>>> import numpy as np
>>> from numpy import linalg as LA
>>> np.set_printoptions(precision=3, suppress=True, linewidth=140, floatmode="fixed")
>>> u = np.array([3, 5, 0, 0, 1, 7]) + 0.5
>>> A = np.eye(6) - 2 * np.outer(u, u) / (u @ u)
>>> A
array([[ 0.759, -0.379, -0.034, -0.034, -0.103, -0.517],
       [-0.379,  0.404, -0.054, -0.054, -0.163, -0.813],
       [-0.034, -0.054,  0.995, -0.005, -0.015, -0.074],
       [-0.034, -0.054, -0.005,  0.995, -0.015, -0.074],
       [-0.103, -0.163, -0.015, -0.015,  0.956, -0.222],
       [-0.517, -0.813, -0.074, -0.074, -0.222, -0.108]])
>>> np.all(LA.eigvalsh(A) > 0)
np.False_
>>> [round(float(LA.det(A[:i, :i])), 2) + 0 for i in range(1, 7)]
[0.76, 0.16, 0.16, 0.15, 0.11, -1.0]
>>> E = np.load("block12.npy")
>>> E
array([[ 1,  1, -1, -1,  1,  1, -1, -1],
       [ 1, -1,  1, -1, -1,  1, -1,  1],
       [ 1, -1, -1,  1, -1,  1,  1, -1],
       [ 1, -1,  1, -1,  1, -1,  1, -1]])
>>> x = np.array([-1, 3, -2, 3, 3, -3, 1, -3])
>>> h1 = np.maximum(E @ x, 0)
>>> np.maximum(E @ x, 0) - np.maximum(-E @ x, 0)
array([  3, -19,  -1,   1])
>>> h1
array([3, 0, 0, 1])
>>> Y = E[0, 0] * E[1:] - np.outer(E[1:, 0], E[0])
>>> Y
array([[ 0, -2,  2,  0, -2,  0,  0,  2],
       [ 0, -2,  0,  2, -2,  0,  2,  0],
       [ 0, -2,  2,  0,  0, -2,  2,  0]])
>>> np.flatnonzero(~Y.round(6).any(axis=1))
array([], dtype=int64)
>>> W0 = np.load("out0.npy")
>>> W0
array([[ 1, -1, -2,  0],
       [ 0,  0, -2, -1],
       [ 0,  0,  1,  0],
       [ 0,  0,  0,  1]])
>>> u = np.array([-1, 0])
>>> np.cross(W0[3, :3], W0[1, :3])
array([0, 0, 0])
>>> np.polyval(u, W0[3])
array([ 0,  0,  0, -1])
>>> np.correlate(W0[3], W0[1], "full")
array([ 0,  0,  0, -1, -2,  0,  0])
